$ python -q
>>> import numpy as np
>>> np.set_printoptions(precision=2, suppress=True, linewidth=140)
>>> def tidy(a):
...     return np.round(a, 2) + 0
... 
>>> feats = np.loadtxt("test15.csv", delimiter=",")
>>> feats
array([[-1., -2.,  0., -2., -2., -2.],
       [-2., -1.,  0., -2., -2., -2.],
       [ 0.,  0., -1.,  0.,  0.,  0.],
       [-2., -2.,  0., -1., -2., -2.],
       [-2., -2.,  0., -2., -1., -2.],
       [-2., -2.,  0., -2., -2., -1.]])
>>> tidy(np.abs(np.linalg.eigvals(feats)).max())
np.float64(9.0)
>>> np.allclose(feats @ feats.T, feats.T @ feats)
True
>>> assert feats == feats.T
Traceback (most recent call last):
  File "<python-input-7>", line 1, in <module>
    assert feats == feats.T
           ^^^^^^^^^^^^^^^^
ValueError: The truth value of an array with more than one element is ambiguous. Use a.any() or a.all()
>>> feats @ feats
array([[17., 16.,  0., 16., 16., 16.],
       [16., 17.,  0., 16., 16., 16.],
       [ 0.,  0.,  1.,  0.,  0.,  0.],
       [16., 16.,  0., 17., 16., 16.],
       [16., 16.,  0., 16., 17., 16.],
       [16., 16.,  0., 16., 16., 17.]])
>>> np.linalg.determinant(feats)
Traceback (most recent call last):
  File "<python-input-9>", line 1, in <module>
    np.linalg.determinant(feats)
    ^^^^^^^^^^^^^^^^^^^^^
AttributeError: module 'numpy.linalg' has no attribute 'determinant'
>>> (feats + feats.T) / 2
array([[-1., -2.,  0., -2., -2., -2.],
       [-2., -1.,  0., -2., -2., -2.],
       [ 0.,  0., -1.,  0.,  0.,  0.],
       [-2., -2.,  0., -1., -2., -2.],
       [-2., -2.,  0., -2., -1., -2.],
       [-2., -2.,  0., -2., -2., -1.]])
>>> np.allclose(feats, feats.T)
True
>>> [round(float(np.linalg.det(feats[:i, :i])), 2) + 0 for i in range(1, 7)]
[-1.0, -3.0, 3.0, 5.0, 7.0, 9.0]
>>> try:
...     np.linalg.cholesky(feats)
... except np.linalg.LinAlgError as e:
...     print("failed:", e)
... 
failed: Matrix is not positive definite
>>> Q, R = np.linalg.qr(feats)
>>> Q.shape, R.shape
((6, 6), (6, 6))
>>> tidy(Q @ R)
array([[-1., -2.,  0., -2., -2., -2.],
       [-2., -1.,  0., -2., -2., -2.],
       [ 0.,  0., -1.,  0.,  0.,  0.],
       [-2., -2.,  0., -1., -2., -2.],
       [-2., -2.,  0., -2., -1., -2.],
       [-2., -2.,  0., -2., -2., -1.]])
>>> tidy(R)
array([[ 4.12,  3.88,  0.  ,  3.88,  3.88,  3.88],
       [ 0.  , -1.39,  0.  , -0.68, -0.68, -0.68],
       [ 0.  ,  0.  , -1.  ,  0.  ,  0.  ,  0.  ],
       [ 0.  ,  0.  ,  0.  , -1.22, -0.4 , -0.4 ],
       [ 0.  ,  0.  ,  0.  ,  0.  , -1.15, -0.28],
       [ 0.  ,  0.  ,  0.  ,  0.  ,  0.  ,  1.12]])
>>> tidy(np.abs(np.diag(R)))
array([4.12, 1.39, 1.  , 1.22, 1.15, 1.12])
>>> mat = np.load("data.npy")
>>> mat
array([[ 2.,  2.,  2., -2.,  1.,  2., -2.,  0.],
       [-2.,  0.,  2.,  2.,  2.,  0., -3., -2.],
       [ 1., -1.,  1., -1., -1.,  1., -3., -1.],
       [ 0.,  0.,  0.,  0.,  2.,  0., -3.,  1.],
       [-1., -1.,  1.,  0.,  0.,  1.,  1.,  3.],
       [ 1., -1.,  0.,  1., -2.,  1., -1., -3.],
       [ 0.,  0.,  0.,  0.,  0.,  0.,  2.,  0.],
       [ 0.,  0.,  0.,  0.,  0.,  0.,  0.,  0.]])
>>> r = np.linalg.matrix_rank(mat)
>>> r
np.int64(7)
>>> N = np.linalg.svd(mat)[2][r:].T
>>> tidy(mat @ N)
array([[0.],
       [0.],
       [0.],
       [0.],
       [0.],
       [0.],
       [0.],
       [0.]])
>>> [int(np.linalg.matrix_rank(mat[:i])) for i in range(1, len(mat) + 1)]
[1, 2, 3, 4, 5, 6, 7, 7]
>>> [int(np.linalg.matrix_rank(mat[:, :j + 1])) for j in range(8)]
[1, 2, 3, 4, 5, 6, 7, 7]
>>> tidy(np.linalg.norm(mat, "nuc"))
np.float64(24.51)
>>> tidy(np.linalg.norm(mat, 1)), tidy(np.linalg.norm(mat, np.inf))
(np.float64(15.0), np.float64(13.0))
>>> tidy(np.linalg.norm(mat[5], 1)), tidy(np.linalg.norm(mat[5], np.inf))
(np.float64(10.0), np.float64(3.0))
>>> np.linalg.norm(mat, axis=1).argmax()
np.int64(1)
>>> tidy(np.linalg.norm(mat, 2))
np.float64(7.14)
>>> tidy(np.linalg.norm(mat[5] - mat[6]))
np.float64(5.1)
>>> np.unique(mat.round(6), axis=0).shape
(8, 8)
>>> np.abs(np.diag(np.linalg.qr(mat)[1])) > 1e-9
array([ True,  True,  True,  True,  True,  True,  True, False])
>>> np.allclose(mat[:-1].T @ np.linalg.lstsq(mat[:-1].T, mat[-1])[0], mat[-1])
True
>>> tidy(mat @ np.linalg.pinv(mat) @ mat)
array([[ 2.,  2.,  2., -2.,  1.,  2., -2.,  0.],
       [-2.,  0.,  2.,  2.,  2.,  0., -3., -2.],
       [ 1., -1.,  1., -1., -1.,  1., -3., -1.],
       [ 0.,  0.,  0.,  0.,  2.,  0., -3.,  1.],
       [-1., -1.,  1.,  0.,  0.,  1.,  1.,  3.],
       [ 1., -1.,  0.,  1., -2.,  1., -1., -3.],
       [ 0.,  0.,  0.,  0.,  0.,  0.,  2.,  0.],
       [ 0.,  0.,  0.,  0.,  0.,  0.,  0.,  0.]])
>>> F = np.load("sample2.npy")
>>> F
array([[-40,  -4,   1,   7,  -3,  -8,   9],
       [ 35,   1,   9,   1,   4,   7,  -5],
       [ -5,   6,  -5,  -5,  -7,  -1,  -5],
       [-10,  -8,   0,  -1,   3,  -2,   3],
       [ 35,  -6,   3,   5,   6,   7,  -9],
       [-25,   4,  -3,  -1,   5,  -5,   9],
       [-20,   5,  -7,   5,   4,  -4,  -3],
       [-35,   5,  -7,  -4,   5,  -7,   7]])
>>> left, sv, Vh = np.linalg.svd(F)
>>> np.argmax(sv[:-1] / (sv[1:] + 1e-6)) + 1
np.int64(6)
>>> Y = left[:, :6] @ np.diag(sv[:6]) @ Vh[:6]
>>> tidy(Y)
array([[-40.,  -4.,   1.,   7.,  -3.,  -8.,   9.],
       [ 35.,   1.,   9.,   1.,   4.,   7.,  -5.],
       [ -5.,   6.,  -5.,  -5.,  -7.,  -1.,  -5.],
       [-10.,  -8.,   0.,  -1.,   3.,  -2.,   3.],
       [ 35.,  -6.,   3.,   5.,   6.,   7.,  -9.],
       [-25.,   4.,  -3.,  -1.,   5.,  -5.,   9.],
       [-20.,   5.,  -7.,   5.,   4.,  -4.,  -3.],
       [-35.,   5.,  -7.,  -4.,   5.,  -7.,   7.]])
>>> tidy(np.linalg.norm(F - Y, 2)), tidy(sv[6])
(np.float64(0.0), np.float64(0.0))
>>> tidy(np.linalg.norm(F, 2) / np.linalg.norm(F))
np.float64(0.95)
>>> np.linalg.cond(F) > 100
np.True_
>>> np.linalg.matrix_rank(F, rtol=0.1)
np.int64(5)
>>> np.abs(np.diag(np.linalg.qr(F)[1])) > 1e-9
array([ True,  True,  True,  True,  True, False,  True])
>>> np.unique(F.round(6), axis=0).shape
(8, 7)
>>> np.allclose(F[:-1].T @ np.linalg.lstsq(F[:-1].T, F[-1])[0], F[-1])
True
>>> tidy(np.trace(np.linalg.pinv(F) @ F))
np.float64(6.0)
>>> tidy(F @ np.linalg.pinv(F) @ F)
array([[-40.,  -4.,   1.,   7.,  -3.,  -8.,   9.],
       [ 35.,   1.,   9.,   1.,   4.,   7.,  -5.],
       [ -5.,   6.,  -5.,  -5.,  -7.,  -1.,  -5.],
       [-10.,  -8.,   0.,  -1.,   3.,  -2.,   3.],
       [ 35.,  -6.,   3.,   5.,   6.,   7.,  -9.],
       [-25.,   4.,  -3.,  -1.,   5.,  -5.,   9.],
       [-20.,   5.,  -7.,   5.,   4.,  -4.,  -3.],
       [-35.,   5.,  -7.,  -4.,   5.,  -7.,   7.]])
